In [1]: import numpy as np

In [2]: np.set_printoptions(precision=2, suppress=True, linewidth=140)

In [3]: X = np.loadtxt("case8.csv", delimiter=",")

In [4]: X
Out[4]: 
array([[-4.,  4.,  0.,  0.,  0.,  0.,  0.,  0.],
       [ 4.,  1.,  4.,  0.,  0.,  0.,  0.,  0.],
       [ 0.,  4., -5.,  4.,  0.,  0.,  0.,  0.],
       [ 0.,  0.,  4., -3.,  4.,  0.,  0.,  0.],
       [ 0.,  0.,  0.,  4.,  3.,  4.,  0.,  0.],
       [ 0.,  0.,  0.,  0.,  4.,  4.,  4.,  0.],
       [ 0.,  0.,  0.,  0.,  0.,  4.,  5.,  4.],
       [ 0.,  0.,  0.,  0.,  0.,  0.,  4.,  3.]])

In [5]: # symmetric

In [6]: [round(float(np.linalg.det(X[:i, :i])), 2) + 0 for i in range(1, 9)]
Out[6]: [-4.0, -20.0, 164.0, -172.0, -3140.0, -9808.0, 1200.0, 160528.0]

In [7]: round(float(np.linalg.eigvalsh(X).min()), 2)
Out[7]: -9.87

In [8]: rng = np.random.default_rng(95931)

In [9]: labels = rng.permutation(8)

In [10]: labels
Out[10]: array([2, 3, 0, 6, 5, 1, 7, 4])

In [11]: Y = X[labels][:, labels]

In [12]: Y
Out[12]: 
array([[-5.,  4.,  0.,  0.,  0.,  4.,  0.,  0.],
       [ 4., -3.,  0.,  0.,  0.,  0.,  0.,  4.],
       [ 0.,  0., -4.,  0.,  0.,  4.,  0.,  0.],
       [ 0.,  0.,  0.,  5.,  4.,  0.,  4.,  0.],
       [ 0.,  0.,  0.,  4.,  4.,  0.,  0.,  4.],
       [ 4.,  0.,  4.,  0.,  0.,  1.,  0.,  0.],
       [ 0.,  0.,  0.,  4.,  0.,  0.,  3.,  0.],
       [ 0.,  4.,  0.,  0.,  4.,  0.,  0.,  3.]])

In [13]: np.trace(Y)
Out[13]: np.float64(4.0)

In [14]: round(np.linalg.det(Y), 2), np.round(np.linalg.det(X[labels]), 2)
Out[14]: (np.float64(160528.0), np.float64(160528.0))

In [15]: np.allclose(Y, X)
Out[15]: False

In [16]: np.diag(Y)
Out[16]: array([-5., -3., -4.,  5.,  4.,  1.,  3.,  3.])

In [17]: w, V = np.linalg.eigh(X)

In [18]: (w > 1e-8).sum(), (w < -1e-8).sum()
Out[18]: (np.int64(4), np.int64(4))

In [19]: np.unique(w.round(6) + 0, return_counts=True)[1]
Out[19]: array([1, 1, 1, 1, 1, 1, 1, 1])

In [20]: np.linalg.eigvalsh(X @ X)
Out[20]: array([  1.5 ,   4.01,  10.04,  22.59,  36.42,  45.93,  97.5 , 116.01])

In [21]: Q, V = np.linalg.qr(X[:, :5])[0], np.linalg.qr(X[:, 5:])[0]

In [22]: s = np.linalg.svd(Q.T @ V, compute_uv=False)

In [23]: np.degrees(np.arccos(s.clip(0, 1)))
Out[23]: array([30.62, 46.13, 90.  ])

In [24]: (s > 0.9).sum()
Out[24]: np.int64(0)

In [25]: s.round(2) + 0
Out[25]: array([0.86, 0.69, 0.  ])

In [26]: Y = np.array([[3, -7, 8, -1, -8, 2, 5, 2, -7],
    ...:     [-9, 1, 7, 8, -8, -1, 8, -6, -5],
    ...:     [3, -9, 4, -4, 4, 0, 7, -2, 0],
    ...:     [1, -3, 9, -9, -6, 8, -4, -3, -7],
    ...:     [8, 6, 3, 5, 6, -2, 9, -4, -8],
    ...:     [1, 3, -4, 5, -4, -2, 3, 7, -2],
    ...:     [1, -2, -3, 2, 3, 8, -6, 6, -6],
    ...:     [6, 8, 3, 3, 6, 6, -1, 3, -9],
    ...:     [9, -9, -3, 6, -2, -2, 6, 6, -6]])

In [27]: E = np.triu(Y, 1)

In [28]: E
Out[28]: 
array([[ 0, -7,  8, -1, -8,  2,  5,  2, -7],
       [ 0,  0,  7,  8, -8, -1,  8, -6, -5],
       [ 0,  0,  0, -4,  4,  0,  7, -2,  0],
       [ 0,  0,  0,  0, -6,  8, -4, -3, -7],
       [ 0,  0,  0,  0,  0, -2,  9, -4, -8],
       [ 0,  0,  0,  0,  0,  0,  3,  7, -2],
       [ 0,  0,  0,  0,  0,  0,  0,  6, -6],
       [ 0,  0,  0,  0,  0,  0,  0,  0, -9],
       [ 0,  0,  0,  0,  0,  0,  0,  0,  0]])

In [29]: # rows and columns are dependent

In [30]: np.abs(np.diag(np.linalg.qr(E)[1])) > 1e-9
Out[30]: array([False, False, False, False, False, False, False, False, False])

In [31]: data = np.loadtxt("test7.csv", delimiter=",")

In [32]: data
Out[32]: 
array([[-5., -1., -1.,  7.,  1.,  0.,  0.,  0.,  0.,  0.],
       [-7., -2.,  2., -1., -2.,  0.,  0.,  0.,  0.,  0.],
       [ 2., -7., -8., -5.,  1.,  0.,  0.,  0.,  0.,  0.],
       [ 7., -3.,  1.,  8., -2.,  0.,  0.,  0.,  0.,  0.],
       [ 4., -9., -1., -9., -6.,  0.,  0.,  0.,  0.,  0.],
       [ 0.,  0.,  0.,  0.,  0., -3., -1., -2., -1.,  0.],
       [ 0.,  0.,  0.,  0.,  0., -2.,  1.,  2., -2., -2.],
       [ 0.,  0.,  0.,  0.,  0., -1.,  0.,  3.,  1., -3.],
       [ 0.,  0.,  0.,  0.,  0., -1., -3.,  3.,  1., -3.],
       [ 0.,  0.,  0.,  0.,  0.,  0., -2.,  1., -2.,  0.]])

In [33]: # splits into 2 blocks

In [34]: vec = np.array([3, 5, 2, 5, 1, 4, 5, 4])

In [35]: h1 = np.maximum(X @ vec, 0)

In [36]: X.T @ h1
Out[36]: array([ 68., 177., -50., 276., 277., 544., 573., 324.])

In [37]: np.maximum(X @ vec, 0) - np.maximum(-X @ vec, 0)
Out[37]: array([ 8., 25., 30., -3., 39., 40., 57., 32.])

In [38]: X * (h1 > 1e-9)[:, None]
Out[38]: 
array([[-4.,  4.,  0.,  0.,  0.,  0.,  0.,  0.],
       [ 4.,  1.,  4.,  0.,  0.,  0.,  0.,  0.],
       [ 0.,  4., -5.,  4.,  0.,  0.,  0.,  0.],
       [ 0.,  0.,  0., -0.,  0.,  0.,  0.,  0.],
       [ 0.,  0.,  0.,  4.,  3.,  4.,  0.,  0.],
       [ 0.,  0.,  0.,  0.,  4.,  4.,  4.,  0.],
       [ 0.,  0.,  0.,  0.,  0.,  4.,  5.,  4.],
       [ 0.,  0.,  0.,  0.,  0.,  0.,  4.,  3.]])

In [39]: h1
Out[39]: array([ 8., 25., 30.,  0., 39., 40., 57., 32.])

In [40]: np.flatnonzero(h1 > 1e-9)
Out[40]: array([0, 1, 2, 4, 5, 6, 7])

In [41]: labels = rng.permutation(10)

In [42]: Y = data[:, labels] * rng.choice([-1, 1], 10)

In [43]: Y
Out[43]: 
array([[ 1.,  0.,  1.,  1.,  0.,  0., -0., -5., -7., -0.],
       [ 2.,  0., -2., -2.,  0.,  0., -0., -7.,  1., -0.],
       [ 7.,  0.,  8.,  1.,  0.,  0., -0.,  2.,  5., -0.],
       [ 3.,  0., -1., -2.,  0.,  0., -0.,  7., -8., -0.],
       [ 9.,  0.,  1., -6.,  0.,  0., -0.,  4.,  9., -0.],
       [-0.,  0., -0.,  0., -1., -3.,  2.,  0., -0.,  1.],
       [-0., -2., -0.,  0.,  1., -2., -2.,  0., -0.,  2.],
       [-0., -3., -0.,  0.,  0., -1., -3.,  0., -0., -1.],
       [-0., -3., -0.,  0., -3., -1., -3.,  0., -0., -1.],
       [-0.,  0., -0.,  0., -2.,  0., -1.,  0., -0.,  2.]])

In [44]: left, _, VT = np.linalg.svd(data.T @ Y)

In [45]: labels
Out[45]: array([1, 9, 2, 4, 6, 5, 7, 0, 3, 8])

In [46]: left, s, VT = np.linalg.svd(E)

In [47]: V = VT[:(s > 1e-8).sum()]

In [48]: vec = E[7] + -1 * E[3] + rng.integers(2) * np.eye(9)[0]

In [49]: vec
Out[49]: array([ 0.,  0.,  0.,  0.,  6., -8.,  4.,  3., -2.])

In [50]: np.round(V.T @ V, 2) + 0
Out[50]: 
array([[0., 0., 0., 0., 0., 0., 0., 0., 0.],
       [0., 1., 0., 0., 0., 0., 0., 0., 0.],
       [0., 0., 1., 0., 0., 0., 0., 0., 0.],
       [0., 0., 0., 1., 0., 0., 0., 0., 0.],
       [0., 0., 0., 0., 1., 0., 0., 0., 0.],
       [0., 0., 0., 0., 0., 1., 0., 0., 0.],
       [0., 0., 0., 0., 0., 0., 1., 0., 0.],
       [0., 0., 0., 0., 0., 0., 0., 1., 0.],
       [0., 0., 0., 0., 0., 0., 0., 0., 1.]])

In [51]: np.linalg.matrix_rank(np.vstack([E, vec]))
Out[51]: np.int64(8)

In [52]: np.allclose(V.T @ V @ vec, vec)
Out[52]: True

In [53]: labels = rng.permutation(10)

In [54]: labels
Out[54]: array([4, 3, 5, 0, 9, 1, 6, 2, 8, 7])

In [55]: Y = data[labels][:, labels]

In [56]: np.diag(Y)
Out[56]: array([-6.,  8., -3., -5.,  0., -2.,  1., -8.,  1.,  3.])

In [57]: np.sort(np.abs(np.linalg.eigvals(Y)))
Out[57]: array([ 0.09,  0.7 ,  1.68,  3.44,  4.79,  4.94,  7.39,  7.83,  9.18, 12.1 ])

In [58]: m1 = np.load("out11.npy")

In [59]: m1
Out[59]: 
array([[-0.97,  0.45, -0.05, -0.11,  0.75,  0.96, -0.79],
       [-0.86,  0.71,  0.54, -0.99,  0.99, -1.  ,  0.88],
       [ 0.33, -1.  ,  0.88,  1.  , -1.  , -0.99,  1.  ],
       [ 0.93,  0.99, -0.91,  0.97,  0.97,  0.87, -0.24],
       [-0.54, -1.  ,  0.49,  1.  ,  0.19, -0.99,  1.  ],
       [-0.63,  0.  ,  0.69, -1.  ,  0.23, -0.99,  0.22],
       [-0.54, -1.  ,  0.45,  1.  , -0.99,  0.58,  1.  ],
       [ 0.99,  0.51, -0.48, -0.09, -1.  ,  1.  , -0.98],
       [ 0.99,  0.88, -0.57,  0.01, -0.65, -0.04, -0.3 ],
       [ 1.  ,  0.99, -0.7 , -0.83, -0.8 ,  0.35, -0.84],
       [-0.89, -0.99,  0.22,  1.  ,  0.9 , -0.9 ,  0.99],
       [ 0.45, -0.33, -0.01,  0.05, -0.94,  0.93, -0.75],
       [ 0.8 , -1.  , -0.49,  1.  , -0.58,  0.52,  0.99],
       [ 0.96, -0.76, -0.75,  1.  , -0.9 ,  0.99,  0.21],
       [ 0.96,  0.63, -0.75,  0.99,  0.65,  0.22,  0.66],
       [-0.97, -0.91, -0.35,  1.  , -0.95,  1.  , -0.97],
       [ 0.88,  1.  , -0.91, -0.88,  0.98,  0.98, -0.98],
       [ 0.99,  0.94, -0.76,  0.93,  0.97, -0.98,  0.94],
       [ 0.67,  0.81, -0.24, -0.74, -0.44,  0.61, -0.75],
       [-0.99, -1.  ,  0.93,  0.74,  0.05, -1.  ,  1.  ],
       [-1.  , -0.99,  0.98, -1.  , -0.99, -0.89, -0.72],
       [-0.83,  1.  , -0.68, -1.  ,  0.99,  0.99, -1.  ],
       [ 0.62,  0.95, -0.2 , -0.92,  0.95, -0.98,  0.45],
       [-1.  , -1.  ,  0.9 ,  1.  , -0.03, -0.99,  1.  ]])

In [60]: vec = np.array([-1, -1, 2, -2, -2, 2, 1])

In [61]: target = m1 @ vec

In [62]: np.round(np.linalg.pinv(m1) @ m1, 2) + 0
Out[62]: 
array([[1., 0., 0., 0., 0., 0., 0.],
       [0., 1., 0., 0., 0., 0., 0.],
       [0., 0., 1., 0., 0., 0., 0.],
       [0., 0., 0., 1., 0., 0., 0.],
       [0., 0., 0., 0., 1., 0., 0.],
       [0., 0., 0., 0., 0., 1., 0.],
       [0., 0., 0., 0., 0., 0., 1.]])

In [63]: target = target + 0.3 * rng.normal(size=24)

In [64]: target
Out[64]: 
array([-0.1 , -0.09,  1.81, -6.27, -0.92,  2.33,  4.16,  0.78, -2.04, -0.97, -2.35,  2.85,  0.22,  0.12, -4.88,  2.18, -3.19, -8.38,  1.18,
        1.54,  5.35, -0.13, -3.58,  0.82])

In [65]: c, *_ = np.linalg.lstsq(m1, target)

In [66]: c.round()
Out[66]: array([-1., -1.,  2., -2., -2.,  2.,  1.])

In [67]: np.round(m1.T @ (target - m1 @ c), 2) + 0
Out[67]: array([0., 0., 0., 0., 0., 0., 0.])

In [68]: dist = np.linalg.norm(m1[:, None] - m1[None], axis=-1)

In [69]: dist.shape
Out[69]: (24, 24)

In [70]: (dist + 1e9 * np.eye(24)).round(6).argmin(axis=1)
Out[70]: array([21,  5,  4, 14, 23,  1, 12, 18,  9, 18,  4,  7, 13, 12,  3, 11, 18, 14,  9, 23,  5,  0,  1, 19])

In [71]: np.flatnonzero(dist[10] < dist.mean() / 2)
Out[71]: array([ 4, 10, 19, 23])

In [72]: np.linalg.matrix_rank(dist ** 2)
Out[72]: np.int64(9)

In [73]: C = m1[[18, 7]].astype(float)

In [74]: for _ in range(4):
    ...:     labels = np.linalg.norm(m1[:, None] - C, axis=-1).argmin(axis=1)
    ...:     C = np.array([m1[labels == j].mean(axis=0) for j in range(2)])
    ...: 

In [75]: labels
Out[75]: array([0, 0, 1, 0, 0, 0, 1, 1, 0, 0, 0, 1, 1, 1, 0, 1, 0, 0, 0, 0, 0, 0, 0, 0])

In [76]: np.bincount(labels)
Out[76]: array([17,  7])

In [77]: C[1] - C[0]
Out[77]: array([ 0.33, -0.9 , -0.05,  0.76, -1.24,  0.8 , -0.02])
